>>> import numpy as np
>>> np.set_printoptions(precision=3, suppress=True, linewidth=160, sign=" ")
>>> A = np.load("case12.npy")
>>> print(A)
[[  9.136   1.412  -7.247  -1.111]
 [-10.672 -21.649  -5.229   3.208]
 [  7.318  -1.443   9.386  -6.588]
 [  5.81  -28.584  23.879 -21.276]
 [-23.102 -15.857   9.882 -16.069]
 [ 12.378  -7.484  20.316 -33.971]
 [-16.464  28.359 -20.471  25.118]
 [ -6.433  -6.511   9.247   4.722]
 [  7.534  -9.104   4.948 -11.256]
 [  1.138  -1.911 -27.321  18.342]
 [ -5.991   9.445   5.308  19.773]
 [ -3.704  -6.93    7.724 -12.062]
 [ -3.007 -20.805  -7.401 -18.008]
 [-12.468  -8.274   8.733 -21.205]
 [ -2.178   3.395   4.467   4.302]
 [  8.94    3.46  -13.021   4.725]
 [ 15.273 -11.075 -13.036  -7.592]
 [ 16.317  20.971 -17.228   1.398]
 [-25.411  -6.166   7.282  10.598]
 [-14.245   2.746   3.23   -3.586]
 [ -3.014   3.254   0.148   9.512]
 [  4.83   10.786 -36.698  24.463]]
>>> hat = A @ np.linalg.solve(A.T @ A, A.T)
>>> print(np.allclose(hat @ hat, hat))
True
>>> print(np.round(np.linalg.eigvalsh(hat), 3) + 0)
[ 0.  0.  0.  0.  0.  0.  0.  0.  0.  0.  0.  0.  0.  0.  0.  0.  0.  0.  1.  1.  1.  1.]
>>> D = np.linalg.norm(A[:, None] - A[None], axis=-1)
>>> print(D.shape)
(22, 22)
>>> Ac = (A - A.mean(axis=0)) / A.std(axis=0)
>>> print(Ac.std(axis=0))
[ 1.  1.  1.  1.]
>>> coef = np.linalg.lstsq(np.delete(Ac, 3, axis=1), Ac[:, 3])[0]
>>> print(np.abs(coef).argmax())
2
>>> print(round(1 - np.var(Ac[:, 3] - np.delete(Ac, 3, axis=1) @ coef), 3))
0.674
